$ python -q
>>> import numpy as np
>>> np.set_printoptions(precision=2, suppress=True, linewidth=100)
>>> tidy = lambda a: np.round(a, 2) + 0
>>> Y = np.array([[2, 3, 1, -3], [2, 2, 2, 1], [2, -3, 0, -3], [-2, 2, 2, 0]])
>>> m1 = np.triu(Y)
>>> print(m1)
[[ 2  3  1 -3]
 [ 0  2  2  1]
 [ 0  0  0 -3]
 [ 0  0  0  0]]
>>> # triangular, det is the product of the diagonal
>>> x = np.array([3, 6, 9, 8])
>>> h1 = np.maximum(m1 @ x, 0)
>>> print(tidy(np.tanh(m1 @ x)))
[ 1.  1. -1.  0.]
>>> print(np.flatnonzero(h1 > 1e-9))
[0 1]
>>> print(np.maximum(m1 @ (3 * x), 0))
[ 27 114   0   0]
>>> print(np.maximum(m1 @ x, 0) - np.maximum(-m1 @ x, 0))
[  9  38 -24   0]
>>> r = np.linalg.matrix_rank(m1)
>>> print(r)
3
>>> null = np.linalg.svd(m1)[2][r:].T
>>> print(tidy(m1 @ null))
[[0.]
 [0.]
 [0.]
 [0.]]
>>> print(np.allclose(m1 @ null, 0))
True
>>> print([int(np.linalg.matrix_rank(m1[:, :j + 1])) for j in range(4)])
[1, 2, 2, 3]
>>> print(np.linalg.matrix_rank(m1.T @ m1), np.linalg.matrix_rank(m1 @ m1.T))
3 3
>>> print(null.shape)
(4, 1)
>>> print([int(np.linalg.matrix_rank(m1[:i])) for i in range(1, len(m1) + 1)])
[1, 2, 3, 3]
>>> print(tidy(null @ null.T))
[[ 0.33 -0.33  0.33  0.  ]
 [-0.33  0.33 -0.33  0.  ]
 [ 0.33 -0.33  0.33  0.  ]
 [ 0.    0.    0.    0.  ]]
>>> print(np.poly(m1))
[ 1. -4.  4.  0.  0.]
>>> print(np.einsum("ij,ji->", m1, m1))
8
>>> print(np.einsum("ii->", m1))
4
>>> print(tidy(np.linalg.det(m1[::-1])))
0.0
>>> print(tidy(np.linalg.eigvals(m1).sum().real))
4.0
>>> hat = np.triu(np.array([[2, 0, 0, 2], [0, 1, 2, 2], [1, 2, 0, -1], [2, -1, 0, 2]]), 1) + np.eye(4)
>>> Y = hat @ m1 @ np.linalg.inv(hat)
>>> print(np.trace(Y), np.trace(m1))
4.0 4
>>> print(tidy(np.linalg.det(Y)))
0.0
>>> mat = np.load("w.npy")
>>> print(mat)
[[-1.  3.  0.  0.]
 [ 3.  2.  3.  0.]
 [ 0.  3.  2.  3.]
 [ 0.  0.  3.  1.]]
>>> rng = np.random.default_rng(35)
>>> z = rng.permutation(4)
>>> print(z)
[1 2 3 0]
>>> Y = mat[z][:, z]
>>> print(np.allclose(Y, mat))
False
>>> print(np.trace(Y))
4.0
>>> print(Y)
[[ 2.  3.  0.  3.]
 [ 3.  2.  3.  0.]
 [ 0.  3.  1.  0.]
 [ 3.  0.  0. -1.]]
>>> W = np.array([[2, 1], [3, 3], [3, -3], [1, -3]])
>>> b = np.array([-2, -1])
>>> H = np.maximum(mat @ W + b, 0)
>>> print((H > 0).astype(int))
[[1 1]
 [1 0]
 [1 0]
 [1 0]]
>>> print(np.linalg.matrix_rank(H))
2
>>> Z = np.array([[3, -3, 0], [-3, -2, -1]])
>>> print((H @ Z).round(6).argmax(axis=1))
[0 0 0 0]
>>> print(H @ Z)
[[ -6. -29.  -7.]
 [ 57. -57.   0.]
 [ 48. -48.   0.]
 [ 24. -24.   0.]]
>>> print(W @ Z)
[[  3  -8  -1]
 [  0 -15  -3]
 [ 18  -3   3]
 [ 12   3   3]]
>>> theta = np.radians(135)
>>> R = np.eye(4)
>>> R[2, 2] = R[3, 3] = np.cos(theta)
>>> R[2, 3], R[3, 2] = -np.sin(theta), np.sin(theta)
>>> print(tidy(R))
[[ 1.    0.    0.    0.  ]
 [ 0.    1.    0.    0.  ]
 [ 0.    0.   -0.71 -0.71]
 [ 0.    0.    0.71 -0.71]]
>>> Y = mat @ R.T
>>> print(np.allclose(np.linalg.norm(mat, axis=1), np.linalg.norm(Y, axis=1)))
True
>>> print(tidy(Y))
[[-1.    3.    0.    0.  ]
 [ 3.    2.   -2.12  2.12]
 [ 0.    3.   -3.54 -0.71]
 [ 0.    0.   -2.83  1.41]]
>>> K = np.array([[1, 0, 1], [0, 0, 0], [1, 0, 0], [0, 2, 1]])
>>> K[1] = K[0]
>>> print(K)
[[1 0 1]
 [1 0 1]
 [1 0 0]
 [0 2 1]]
>>> # rows 0 and 1 are equal
>>> hat = K @ np.linalg.solve(K.T @ K, K.T)
>>> print(tidy(np.diag(hat)))
[0.5 0.5 1.  1. ]
>>> print(tidy((np.eye(4) - hat) @ K))
[[0. 0. 0.]
 [0. 0. 0.]
 [0. 0. 0.]
 [0. 0. 0.]]
>>> print(np.allclose(hat @ hat, hat))
True
>>> z = rng.permutation(3)
>>> Y = K[:, z] * rng.choice([-1, 1], 3)
>>> print(Y)
[[-1  0 -1]
 [-1  0 -1]
 [ 0  0 -1]
 [-1  2  0]]
>>> left, _, vt = np.linalg.svd(K.T @ Y)
>>> print(z)
[2 1 0]
>>> print(tidy(np.linalg.lstsq(K, Y)[0]))
[[ 0.  0. -1.]
 [ 0.  1.  0.]
 [-1.  0.  0.]]
>>> O, R = np.linalg.qr(Y)
>>> print(tidy(R))
[[ 1.73 -1.15  1.15]
 [ 0.    1.63  0.82]
 [ 0.    0.    1.  ]]
>>> print(O.shape, R.shape)
(4, 3) (3, 3)
>>> print(tidy(abs(R[0, 0])), tidy(np.linalg.norm(Y[:, 0])))
1.73 1.73
>>> print(np.trace(O @ O.T))
3.0
>>> print(tidy(O.T @ O))
[[1. 0. 0.]
 [0. 1. 0.]
 [0. 0. 1.]]
>>> print(np.allclose(R.T @ R, Y.T @ Y))
True
>>> print(tidy(np.abs(np.diag(R))))
[1.73 1.63 1.  ]
>>> O = R.astype(float).copy()
>>> for j in range(3):
...     O[:, j] -= O[:, :j] @ (O[:, :j].T @ O[:, j])
...     O[:, j] /= np.linalg.norm(O[:, j])
... 
>>> print(tidy(O.T @ R))
[[ 1.73 -1.15  1.15]
 [ 0.    1.63  0.82]
 [ 0.    0.    1.  ]]
>>> A = np.array([[0, 6, 4], [-6, 0, 2], [-4, -2, 0]])
>>> print(np.linalg.lstsq(A[:-1].T, A[-1])[2])
2
>>> print(np.abs(np.diag(np.linalg.qr(A)[1])) > 1e-9)
[ True  True False]
>>> print(tidy(A @ np.linalg.pinv(A) @ A))
[[ 0.  6.  4.]
 [-6.  0.  2.]
 [-4. -2.  0.]]
>>> theta = np.radians(60)
>>> R = np.eye(3)
>>> R[2, 2] = R[0, 0] = np.cos(theta)
>>> R[2, 0], R[0, 2] = -np.sin(theta), np.sin(theta)
>>> print(tidy(R))
[[ 0.5   0.    0.87]
 [ 0.    1.    0.  ]
 [-0.87  0.    0.5 ]]
>>> Y = A @ R.T
>>> print(tidy(np.linalg.svd(A, compute_uv=False)), tidy(np.linalg.svd(Y, compute_uv=False)))
[7.48 7.48 0.  ] [7.48 7.48 0.  ]
>>> print(np.allclose(np.linalg.norm(A, axis=1), np.linalg.norm(Y, axis=1)))
True
>>> r0 = np.array([0, 0, -1])
>>> print(np.cross(A[2, :3], A[0, :3]))
[ -8  16 -24]
>>> print(np.array([np.convolve(row, r0, "same") for row in A]))
[[ 0  0 -6]
 [ 0  6  0]
 [ 0  4  2]]
>>> print(np.correlate(A[2], A[0], "full"))
[-16 -32 -12   0   0]
>>> print(np.convolve(A[2], r0))
[0 0 4 2 0]
>>> theta = np.deg2rad(36)
>>> J = np.eye(3)
>>> J[np.ix_([2, 0], [2, 0])] = [[np.cos(theta), -np.sin(theta)], [np.sin(theta), np.cos(theta)]]
>>> print(tidy(J))
[[ 0.81  0.    0.59]
 [ 0.    1.    0.  ]
 [-0.59  0.    0.81]]
>>> # 2 blocks once reordered
>>> Y = np.array([[2, 0, 0], [4, 3, 1], [1, 3, 1]])
>>> print(tidy(np.einsum("ik,kj->ji", J, Y)))
[[ 2.21  4.   -0.37]
 [ 1.76  3.    2.43]
 [ 0.59  1.    0.81]]
>>> print(np.linalg.matrix_rank(J @ Y))
2
>>> print(np.linalg.matrix_rank(np.vstack([J, Y.T])))
3
>>> print(np.allclose(J @ J.T, J.T @ J))
True
>>> print(tidy(np.trace(J)))
2.62
>>> print(tidy((J - J.T) / 2))
[[ 0.    0.    0.59]
 [ 0.    0.    0.  ]
 [-0.59  0.    0.  ]]
>>> z = rng.permutation(3)
>>> Y = J[:, z] * rng.choice([-1, 1], 3)
>>> print(tidy(Y))
[[-0.81 -0.59  0.  ]
 [ 0.    0.   -1.  ]
 [ 0.59 -0.81  0.  ]]
>>> left, _, vt = np.linalg.svd(J.T @ Y)
>>> print(z)
[0 2 1]
>>> print(tidy(np.linalg.lstsq(J, Y)[0]))
[[-1.  0.  0.]
 [ 0.  0. -1.]
 [ 0. -1.  0.]]
>>> O = Y.astype(float).copy()
>>> for j in range(3):
...     O[:, j] -= O[:, :j] @ (O[:, :j].T @ O[:, j])
...     O[:, j] /= np.linalg.norm(O[:, j])
... 
>>> print(tidy(O))
[[-0.81 -0.59  0.  ]
 [ 0.    0.   -1.  ]
 [ 0.59 -0.81  0.  ]]
>>> print(tidy(O.T @ O))
[[1. 0. 0.]
 [0. 1. 0.]
 [0. 0. 1.]]
>>> print(tidy(np.linalg.pinv(J)))
[[ 0.81  0.   -0.59]
 [ 0.    1.    0.  ]
 [ 0.59  0.    0.81]]
>>> X = np.loadtxt("sample19.csv", delimiter=",")
>>> print(X)
[[ 0.04 -0.02 -0.07]
 [-0.53 -2.41 -1.69]
 [-0.44 -1.78 -0.95]
 [ 0.12  0.96  0.62]
 [-0.14 -0.82 -0.39]
 [ 0.3   0.85  0.63]
 [-0.14 -0.02 -0.17]
 [ 0.04  1.04  0.38]
 [-0.38 -1.79 -1.12]
 [ 0.44  1.73  1.02]
 [ 0.12  0.83  0.52]
 [ 0.62  2.39  1.41]
 [ 0.14 -0.02 -0.07]
 [ 0.61  1.56  0.89]
 [ 0.41  1.62  1.12]
 [-0.53 -1.68 -0.9 ]
 [ 0.6   2.45  1.44]
 [-0.03 -0.03  0.07]
 [-0.39 -1.77 -0.96]
 [-0.64 -2.3  -1.49]
 [-0.13 -0.06  0.03]
 [-0.21 -0.75 -0.63]
 [-0.46 -2.41 -1.58]]
>>> x = np.array([0, 2, 0])
>>> y = X @ x
>>> print(tidy(np.linalg.solve(X.T @ X, X.T @ y)))
[0. 2. 0.]
>>> print(tidy(np.linalg.pinv(X) @ X))
[[1. 0. 0.]
 [0. 1. 0.]
 [0. 0. 1.]]
>>> y = y + 0.3 * rng.normal(size=23)
>>> print(tidy(y))
[-0.06 -4.68 -3.44  1.74 -2.26  2.33 -0.04  2.22 -3.77  3.21  1.85  5.07 -0.32  2.95  3.03 -3.69
  4.65 -0.1  -4.06 -3.96 -0.55 -1.62 -4.29]
>>> b, *_ = np.linalg.lstsq(X, y)
>>> print(tidy(b))
[ 0.1   2.48 -0.87]
>>> print(tidy(np.linalg.norm(y - X @ b)))
1.52
>>> print([round(float(np.linalg.norm(np.linalg.solve(X.T @ X + lam * np.eye(3), X.T @ y))), 2) for lam in (0, 1, 10, 100)])
[2.63, 1.67, 1.46, 0.72]
>>> Y = X + rng.integers(-2, 3, (23, 1)) @ rng.integers(-2, 3, (1, 3))
>>> print(tidy(Y))
[[-0.96 -2.02  0.93]
 [ 1.47  1.59 -3.69]
 [-0.44 -1.78 -0.95]
 [-0.88 -1.04  1.62]
 [-2.14 -4.82  1.61]
 [ 1.3   2.85 -0.37]
 [-1.14 -2.02  0.83]
 [ 2.04  5.04 -1.62]
 [-0.38 -1.79 -1.12]
 [-0.56 -0.27  2.02]
 [ 2.12  4.83 -1.48]
 [-1.38 -1.61  3.41]
 [-0.86 -2.02  0.93]
 [ 0.61  1.56  0.89]
 [ 1.41  3.62  0.12]
 [ 1.47  2.32 -2.9 ]
 [-0.4   0.45  2.44]
 [ 1.97  3.97 -1.93]
 [-1.39 -3.77  0.04]
 [ 0.36 -0.3  -2.49]
 [ 1.87  3.94 -1.97]
 [-2.21 -4.75  1.37]
 [-2.46 -6.41  0.42]]
>>> print(np.abs(Y - X).sum(axis=1))
[4. 8. 0. 4. 8. 4. 4. 8. 0. 4. 8. 8. 4. 0. 4. 8. 4. 8. 4. 4. 8. 8. 8.]
>>> F = 0.5 ** np.abs(np.subtract.outer(np.arange(3), np.arange(3)))
>>> print(F)
[[1.   0.5  0.25]
 [0.5  1.   0.5 ]
 [0.25 0.5  1.  ]]
>>> # symmetric
>>> x = np.array([3, 2, 2])
>>> print(F * x)
[[3.   1.   0.5 ]
 [1.5  2.   1.  ]
 [0.75 1.   2.  ]]
>>> print((F @ x).argmax())
0
>>> print(F @ np.ones(3))
[1.75 2.   1.75]
>>> print(np.einsum("ij,j->i", F, x))
[4.5  4.5  3.75]
>>> print(F @ (2 * x))
[9.  9.  7.5]
>>> Y = np.linalg.inv(F)
>>> print(tidy(np.linalg.det(F) * Y))
[[ 0.75 -0.38  0.  ]
 [-0.38  0.94 -0.38]
 [ 0.   -0.38  0.75]]
>>> print(tidy(np.linalg.cond(F)))
4.53
>>> x = np.ones(3)
>>> for _ in range(5):
...     x = F @ x
...     x /= np.linalg.norm(x)
...     print(round(x @ F @ x, 2))
... 
1.84
1.84
1.84
1.84
1.84
>>> print(tidy(np.linalg.eigvalsh(F)[-1]))
1.84
>>> vals, V = np.linalg.eigh(F)
>>> x = np.array([6, 3, -3])
>>> print(np.abs(F).sum(axis=1).max(), tidy(np.abs(vals).max()))
2.0 1.84
>>> print(tidy(V * np.abs(vals) @ V.T))
[[1.   0.5  0.25]
 [0.5  1.   0.5 ]
 [0.25 0.5  1.  ]]
>>> print(tidy(V * np.maximum(vals, 0) @ V.T))
[[1.   0.5  0.25]
 [0.5  1.   0.5 ]
 [0.25 0.5  1.  ]]
>>> print(x @ F @ x / (x @ x), tidy(vals[0]), tidy(vals[-1]))
1.0 0.41 1.84
>>> print(tidy(np.linalg.eigvalsh(F[1:, 1:])))
[0.5 1.5]
>>> print(x @ F @ x)
54.0
>>> print(tidy(V * np.sqrt(vals) @ V.T))
[[0.96 0.25 0.1 ]
 [0.25 0.94 0.25]
 [0.1  0.25 0.96]]
>>> hat = np.triu(np.array([[-2, 1, 2], [2, -3, -1], [2, -3, -1]]), 1) + np.eye(3)
>>> Y = hat @ F @ np.linalg.inv(hat)
>>> print(np.linalg.matrix_rank(Y))
3
>>> print(Y)
[[ 2.    0.5  -0.75]
 [ 0.25  0.25 -0.75]
 [ 0.25  0.25  0.75]]
>>> print(np.trace(Y), np.trace(F))
3.0 3.0
>>> print(hat @ F - F @ hat)
[[ 1.    1.    1.  ]
 [-0.25 -1.   -1.  ]
 [ 0.   -0.25  0.  ]]
>>> data = np.load("test10.npy")
>>> print(data)
[[ 1.   0.5  0.2]
 [-0.3  1.7  0.2]
 [ 0.6  0.6 -0.7]
 [ 0.   1.  -1.1]
 [ 0.4 -0.2 -1.1]
 [-1.5 -0.5  0.2]
 [-1.   0.3 -0.2]
 [ 1.3  2.1  1.1]
 [-0.6  3.9  5.1]
 [-0.7  1.6  1.2]
 [-0.7  0.5 -0.7]
 [ 0.9 -1.8  0. ]
 [ 0.1  0.6  1.7]
 [ 0.4 -1.2 -0.4]]
>>> t3 = np.stack([data, 2 * data, data[::-1]])
>>> print(np.linalg.matrix_rank(t3))
[3 3 3]
>>> print(t3.shape)
(3, 14, 3)
>>> print((t3 @ data.T).shape)
(3, 14, 14)
>>> print(tidy(np.linalg.norm(t3, axis=(1, 2))))
[ 8.75 17.49  8.75]
>>> print(np.linalg.matrix_rank(t3.reshape(3, -1)))
2
